$ python -q
>>> import numpy as np
>>> import numpy.linalg as la
>>> np.set_printoptions(precision=2, suppress=True, linewidth=140)
>>> feats = np.array([[-2, 0, -2, 0], [-1, -2, -1, -2], [-2, 0, -2, 0], [-1, -2, -1, -2]])
>>> x = np.array([3, 6, -4, 7])
>>> (feats @ x).argmax()
np.int64(0)
>>> feats @ x
array([  2, -25,   2, -25])
>>> np.einsum("ij,j->i", feats, x)
array([  2, -25,   2, -25])
>>> la.norm(feats @ x) <= la.norm(feats, 2) * la.norm(x) + 1e-9
np.True_
>>> print(feats @ np.ones(4))
[-4. -6. -4. -6.]
>>> (feats * x).sum(axis=1)
array([  2, -25,   2, -25])
>>> print(feats * x)
[[ -6   0   8   0]
 [ -3 -12   4 -14]
 [ -6   0   8   0]
 [ -3 -12   4 -14]]
>>> K = np.load("mat.npy")
>>> K
array([[ 0.48, -0.49, -0.1 ],
       [-0.49,  0.54, -0.09],
       [-0.1 , -0.09,  0.98]])
>>> print(np.abs(np.diag(la.qr(K)[1])) > 1e-9)
[ True  True False]
>>> round(float(np.trace(la.pinv(K) @ K)), 2)
2.0
>>> np.allclose(K[:-1].T @ la.lstsq(K[:-1].T, K[-1])[0], K[-1])
True
>>> B = np.array([[3, 9], [-4, 9]])
>>> cent = np.array([[-2, 2, -2], [0, 3, 2], [0, -3, -3]])
>>> M = np.kron(B, cent)
>>> M
array([[ -6,   6,  -6, -18,  18, -18],
       [  0,   9,   6,   0,  27,  18],
       [  0,  -9,  -9,   0, -27, -27],
       [  8,  -8,   8, -18,  18, -18],
       [  0, -12,  -8,   0,  27,  18],
       [  0,  12,  12,   0, -27, -27]])
>>> print(np.count_nonzero(M))
28
>>> np.unravel_index(np.abs(M).argmax(), M.shape)
(np.int64(1), np.int64(4))
>>> round(la.norm(M), 2)
np.float64(89.67)
>>> M.sum(axis=1)
array([-24,  60, -72, -10,  25, -30])
>>> np.diff(M, axis=0)
array([[  6,   3,  12,  18,   9,  36],
       [  0, -18, -15,   0, -54, -45],
       [  8,   1,  17, -18,  45,   9],
       [ -8,  -4, -16,  18,   9,  36],
       [  0,  24,  20,   0, -54, -45]])
>>> print(M - M[0])
[[  0   0   0   0   0   0]
 [  6   3  12  18   9  36]
 [  6 -15  -3  18 -45  -9]
 [ 14 -14  14   0   0   0]
 [  6 -18  -2  18   9  36]
 [  6   6  18  18 -45  -9]]
>>> la.svd(M, compute_uv=False)
array([70.76, 44.37, 27.42, 17.19,  3.96,  1.54])
>>> np.abs(M).max()
np.int64(27)
>>> la.matrix_rank(M)
np.int64(6)
>>> M.shape
(6, 6)
>>> q, Rm = la.qr(M)
>>> q.shape, Rm.shape
((6, 6), (6, 6))
>>> np.trace(q @ q.T)
np.float64(6.0)
>>> np.allclose(Rm.T @ Rm, M.T @ M)
True
>>> q @ Rm
array([[ -6.,   6.,  -6., -18.,  18., -18.],
       [  0.,   9.,   6.,   0.,  27.,  18.],
       [  0.,  -9.,  -9.,   0., -27., -27.],
       [  8.,  -8.,   8., -18.,  18., -18.],
       [  0., -12.,  -8.,   0.,  27.,  18.],
       [  0.,  12.,  12.,   0., -27., -27.]])
>>> la.matrix_power(M, 3)
array([[  4104,   5130,  17442,  -5832,  -7290, -24786],
       [     0,  -4617,  -3078,      0,   6561,   4374],
       [     0,   4617,   4617,      0,  -6561,  -6561],
       [  2592,   3240,  11016,    216,    270,    918],
       [     0,  -2916,  -1944,      0,   -243,   -162],
       [     0,   2916,   2916,      0,    243,    243]])
>>> assert M == M.T
Traceback (most recent call last):
  File "<python-input-37>", line 1, in <module>
    assert M == M.T
           ^^^^^^^^
ValueError: The truth value of an array with more than one element is ambiguous. Use a.any() or a.all()
>>> B = la.inv(M)
>>> np.allclose(B, M.T)
False
>>> print(round(float(la.det(M) * la.det(B)), 2))
1.0
>>> print(np.round(M @ B, 2) + 0)
[[1. 0. 0. 0. 0. 0.]
 [0. 1. 0. 0. 0. 0.]
 [0. 0. 1. 0. 0. 0.]
 [0. 0. 0. 1. 0. 0.]
 [0. 0. 0. 0. 1. 0.]
 [0. 0. 0. 0. 0. 1.]]
>>> B
array([[-0.07,  0.29,  0.24,  0.07, -0.29, -0.24],
       [-0.  ,  0.14,  0.1 , -0.  , -0.14, -0.1 ],
       [ 0.  , -0.14, -0.14,  0.  ,  0.14,  0.14],
       [-0.03,  0.13,  0.11, -0.02,  0.1 ,  0.08],
       [ 0.  ,  0.06,  0.04,  0.  ,  0.05,  0.03],
       [-0.  , -0.06, -0.06, -0.  , -0.05, -0.05]])
>>> (np.abs(B) > 1e-9).astype(int)
array([[1, 1, 1, 1, 1, 1],
       [0, 1, 1, 0, 1, 1],
       [0, 1, 1, 0, 1, 1],
       [1, 1, 1, 1, 1, 1],
       [0, 1, 1, 0, 1, 1],
       [0, 1, 1, 0, 1, 1]])
>>> round(la.slogdet(M)[0], 2)
np.float64(1.0)
>>> B = np.array([[0, 5, 2, 1], [2, 3, 5, 1], [0, 0, 1, 1], [1, 4, 0, 0]])
>>> J = B + B.T
>>> J
array([[0, 7, 2, 2],
       [7, 6, 5, 5],
       [2, 5, 2, 1],
       [2, 5, 1, 0]])
>>> q, Rm = la.qr(J)
>>> np.round(q @ Rm, 2) + 0
array([[0., 7., 2., 2.],
       [7., 6., 5., 5.],
       [2., 5., 2., 1.],
       [2., 5., 1., 0.]])
>>> np.allclose(Rm.T @ Rm, J.T @ J)
True
>>> rng = np.random.default_rng(46325)
>>> z = rng.permutation(4)
>>> B = J[:, z] * rng.choice([-1, 1], 4)
>>> B
array([[ 2, -2,  7,  0],
       [ 5, -5,  6, -7],
       [ 2, -1,  5, -2],
       [ 1,  0,  5, -2]])
>>> U, _, Vt = la.svd(J.T @ B)
>>> print(np.round(la.lstsq(J, B)[0], 2) + 0)
[[ 0.  0.  0. -1.]
 [ 0.  0.  1.  0.]
 [ 1.  0.  0.  0.]
 [ 0. -1.  0.  0.]]
>>> q, vecs = la.qr(B[:, :3])[0], la.qr(B[:, 3:])[0]
>>> sig = la.svd(q.T @ vecs, compute_uv=False)
>>> print(np.round(la.norm(q @ q.T - vecs @ vecs.T, 2), 2))
1.0
>>> np.degrees(np.arccos(sig.clip(0, 1)))
array([11.07])
>>> w, vecs = la.eigh(J)
>>> w
array([-5.27, -2.01,  0.31, 14.97])
>>> np.abs(vecs[:, -1])
array([0.44, 0.74, 0.38, 0.33])
>>> round(float(w.sum()), 2), np.trace(J)
(8.0, np.int64(8))
>>> B = np.array([[8, 5, -1], [6, -2, 5]])
>>> cent = np.kron(B, J)
>>> cent.shape
(8, 12)
>>> cent
array([[  0,  56,  16,  16,   0,  35,  10,  10,   0,  -7,  -2,  -2],
       [ 56,  48,  40,  40,  35,  30,  25,  25,  -7,  -6,  -5,  -5],
       [ 16,  40,  16,   8,  10,  25,  10,   5,  -2,  -5,  -2,  -1],
       [ 16,  40,   8,   0,  10,  25,   5,   0,  -2,  -5,  -1,   0],
       [  0,  42,  12,  12,   0, -14,  -4,  -4,   0,  35,  10,  10],
       [ 42,  36,  30,  30, -14, -12, -10, -10,  35,  30,  25,  25],
       [ 12,  30,  12,   6,  -4, -10,  -4,  -2,  10,  25,  10,   5],
       [ 12,  30,   6,   0,  -4, -10,  -2,   0,  10,  25,   5,   0]])
>>> F = np.loadtxt("sample9.csv", delimiter=",")
>>> F
array([[-3., -2., -1.,  0.],
       [ 1.,  2.,  3.,  4.],
       [ 5.,  6.,  7.,  8.]])
>>> print(F.ravel(order="F"))
[-3.  1.  5. -2.  2.  6. -1.  3.  7.  0.  4.  8.]
>>> F.reshape(-1, 2)
array([[-3., -2.],
       [-1.,  0.],
       [ 1.,  2.],
       [ 3.,  4.],
       [ 5.,  6.],
       [ 7.,  8.]])
>>> T = F.reshape(3, 2, -1)
>>> np.swapaxes(T, 1, 2)[2]
array([[5., 7.],
       [6., 8.]])
>>> T.shape
(3, 2, 2)
>>> print(T.transpose(1, 0, 2))
[[[-3. -2.]
  [ 1.  2.]
  [ 5.  6.]]

 [[-1.  0.]
  [ 3.  4.]
  [ 7.  8.]]]
>>> rank = la.matrix_rank(F)
>>> rank
np.int64(2)
>>> null = la.svd(F)[2][rank:].T
>>> [int(la.matrix_rank(F[:, :j + 1])) for j in range(4)]
[1, 2, 2, 2]
>>> print(la.matrix_rank(F.T @ F), la.matrix_rank(F @ F.T))
2 2
>>> np.allclose(F @ null, 0)
True
>>> null @ null.T
array([[ 0.3, -0.4, -0.1,  0.2],
       [-0.4,  0.7, -0.2, -0.1],
       [-0.1, -0.2,  0.7, -0.4],
       [ 0.2, -0.1, -0.4,  0.3]])
>>> null.shape
(4, 2)
>>> [int(la.matrix_rank(np.delete(F, i, axis=0))) for i in range(3)]
[2, 2, 2]
>>> np.round(F @ null, 2) + 0
array([[0., 0.],
       [0., 0.],
       [0., 0.]])
>>> np.abs(np.diag(la.qr(F)[1])) > 1e-9
array([ True,  True, False])
>>> la.lstsq(F[:-1].T, F[-1])[2]
np.int32(2)
>>> t = np.radians(45)
>>> Rm = np.eye(4)
>>> Rm[1, 1] = Rm[0, 0] = np.cos(t)
>>> Rm[1, 0], Rm[0, 1] = -np.sin(t), np.sin(t)
>>> Rm
array([[ 0.71,  0.71,  0.  ,  0.  ],
       [-0.71,  0.71,  0.  ,  0.  ],
       [ 0.  ,  0.  ,  1.  ,  0.  ],
       [ 0.  ,  0.  ,  0.  ,  1.  ]])
>>> B = F @ Rm.T
>>> np.round(la.svd(F, compute_uv=False), 2) + 0, np.round(la.svd(B, compute_uv=False), 2) + 0
(array([14.45,  3.03,  0.  ]), array([14.45,  3.03,  0.  ]))
>>> np.allclose(F @ F.T, B @ B.T)
True
>>> print(np.allclose(la.norm(F, axis=1), la.norm(B, axis=1)))
True
>>> np.abs(B - F).max(axis=0)
array([2.78, 5.29, 0.  , 0.  ])
>>> m1, _ = la.qr(np.array([[0.0, 0.0, -0.6, 0.2],
...     [-0.3, 0.3, -0.1, -1.6],
...     [-0.9, -1.8, 0.3, -0.9],
...     [0.4, 0.6, -1.4, -1.0]]))
>>> m1.round(2) + 0
array([[ 0.  ,  0.  , -0.45, -0.89],
       [ 0.29, -0.93, -0.18,  0.09],
       [ 0.87,  0.35, -0.3 ,  0.15],
       [-0.39,  0.08, -0.82,  0.41]])
>>> la.cond(F) > 100
np.True_
>>> A = np.load("dump.npy")
>>> A
array([[ 1.02,  0.23,  0.3 ],
       [ 1.72, -0.12, -0.66]])
>>> B = A / la.norm(A, axis=1, keepdims=True)
>>> gram = B @ B.T
>>> round(np.degrees(np.arccos(np.clip(gram[1, 0], -1, 1))), 2)
np.float64(40.43)
>>> gram
array([[1.  , 0.76],
       [0.76, 1.  ]])
>>> (gram - 2 * np.eye(2)).round(6).argmax(axis=1)
array([1, 0])
>>> la.norm(B, axis=1)
array([1., 1.])
>>> (np.abs(gram) > 0.9).astype(int)
array([[1, 0],
       [0, 1]])
>>> print(gram[1])
[0.76 1.  ]
>>> B = np.array([[2, 2], [2, 0]])
>>> cent = np.kron(B, A)
>>> print(cent.shape)
(4, 6)
>>> la.matrix_rank(cent)
np.int64(4)
>>> print(cent)
[[ 2.04  0.46  0.6   2.04  0.46  0.6 ]
 [ 3.44 -0.24 -1.32  3.44 -0.24 -1.32]
 [ 2.04  0.46  0.6   0.    0.    0.  ]
 [ 3.44 -0.24 -1.32  0.   -0.   -0.  ]]
>>> arr = np.loadtxt("w.csv", delimiter=",")
>>> arr
array([[-0.37, -0.92,  0.13],
       [ 0.93, -0.38, -0.01],
       [ 0.06,  0.12,  0.99]])
>>> arr - arr[0]
array([[ 0.  ,  0.  ,  0.  ],
       [ 1.3 ,  0.54, -0.15],
       [ 0.43,  1.04,  0.86]])
>>> arr.mean(axis=0)
array([ 0.21, -0.39,  0.37])
>>> la.svd(arr, compute_uv=False)
array([1., 1., 1.])
>>> print(np.diff(arr, axis=0))
[[ 1.3   0.54 -0.15]
 [-0.86  0.49  1.  ]]
>>> arr[3]
Traceback (most recent call last):
  File "<python-input-123>", line 1, in <module>
    arr[3]
    ~~~^^^
IndexError: index 3 is out of bounds for axis 0 with size 3
>>> la.rank(arr)
Traceback (most recent call last):
  File "<python-input-124>", line 1, in <module>
    la.rank(arr)
    ^^^^^^^
AttributeError: module 'numpy.linalg' has no attribute 'rank'
>>> print(arr.shape)
(3, 3)
>>> np.unravel_index(np.abs(arr).argmax(), arr.shape)
(np.int64(2), np.int64(2))
>>> arr.sum(axis=1)
array([-1.16,  0.54,  1.17])
>>> t = np.radians(90)
>>> Rm = np.eye(3)
>>> Rm[0, 0] = Rm[2, 2] = np.cos(t)
>>> Rm[0, 2], Rm[2, 0] = -np.sin(t), np.sin(t)
>>> Rm.round(2) + 0
array([[ 0.,  0., -1.],
       [ 0.,  1.,  0.],
       [ 1.,  0.,  0.]])
>>> B = arr @ Rm.T
>>> np.allclose(la.norm(arr, axis=1), la.norm(B, axis=1))
True
>>> np.allclose(arr @ arr.T, B @ B.T)
True
>>> B
array([[-0.13, -0.92, -0.37],
       [ 0.01, -0.38,  0.93],
       [-0.99,  0.12,  0.06]])
>>> np.round(la.det(Rm), 2), np.trace(Rm)
(np.float64(1.0), np.float64(1.0))
